% python3 -q
>>> import numpy as np
>>> from numpy import linalg as LA
>>> np.set_printoptions(suppress=True, linewidth=100)
>>> X = np.load("x.npy")
>>> X
array([[ 0.,  0.,  0.,  0.,  0., -6.,  6.],
       [ 0.,  0.,  0.,  0.,  0., -8.,  9.],
       [ 0.,  0.,  0.,  0.,  0.,  9., -2.],
       [ 0.,  0.,  0.,  0.,  0., -1., -2.],
       [ 0.,  0.,  0.,  0.,  0., -4., -2.],
       [-6., -8.,  9., -1., -4.,  0.,  0.],
       [ 6.,  9., -2., -2., -2.,  0.,  0.]])
>>> # rank 4
>>> np.round(LA.norm(X, 2) / LA.norm(X), 3)
np.float64(0.66)
>>> [round(float(x), 3) for x in LA.svd(X, compute_uv=False)[:3]]
[16.868, 16.868, 6.518]
>>> LA.matrix_rank(X, rtol=0.1)
np.int64(4)
>>> LA.cond(X) > 100
np.True_
>>> left, s, vt = LA.svd(X)
>>> evecs = vt[:(s > 1e-8).sum()]
>>> rng = np.random.default_rng(73)
>>> x0 = X[1] + 4 * X[3] + rng.integers(2) * np.eye(7)[4]
>>> x0
array([  0.,   0.,   0.,   0.,   1., -12.,   1.])
>>> print(np.round(np.diag(evecs.T @ evecs), 3))
[0.283 0.628 0.585 0.115 0.39  1.    1.   ]
>>> round(LA.norm(x0 - evecs.T @ evecs @ x0), 3)
np.float64(0.781)
>>> np.all(LA.eigvalsh(X) > 0)
np.False_
>>> try:
...     LA.cholesky(X)
... except LA.LinAlgError as e:
...     print("failed:", e)
... 
failed: Matrix is not positive definite
>>> other = np.array([[-3, 1], [3, -3]])
>>> C = np.array([[6, 7], [9, 1]])
>>> J = np.block([[other, np.array([[1, 2], [1, 1]])], [np.zeros((2, 2)), C]])
>>> J
array([[-3.,  1.,  1.,  2.],
       [ 3., -3.,  1.,  1.],
       [ 0.,  0.,  6.,  7.],
       [ 0.,  0.,  9.,  1.]])
>>> np.round(LA.eigvals(J), 3)
array([-1.268, -4.732, 11.822, -4.822])
>>> np.einsum("ij,ji->", J, J)
np.float64(187.0)
>>> np.round(np.poly(J), 3)
array([   1.,   -1.,  -93., -384., -342.])
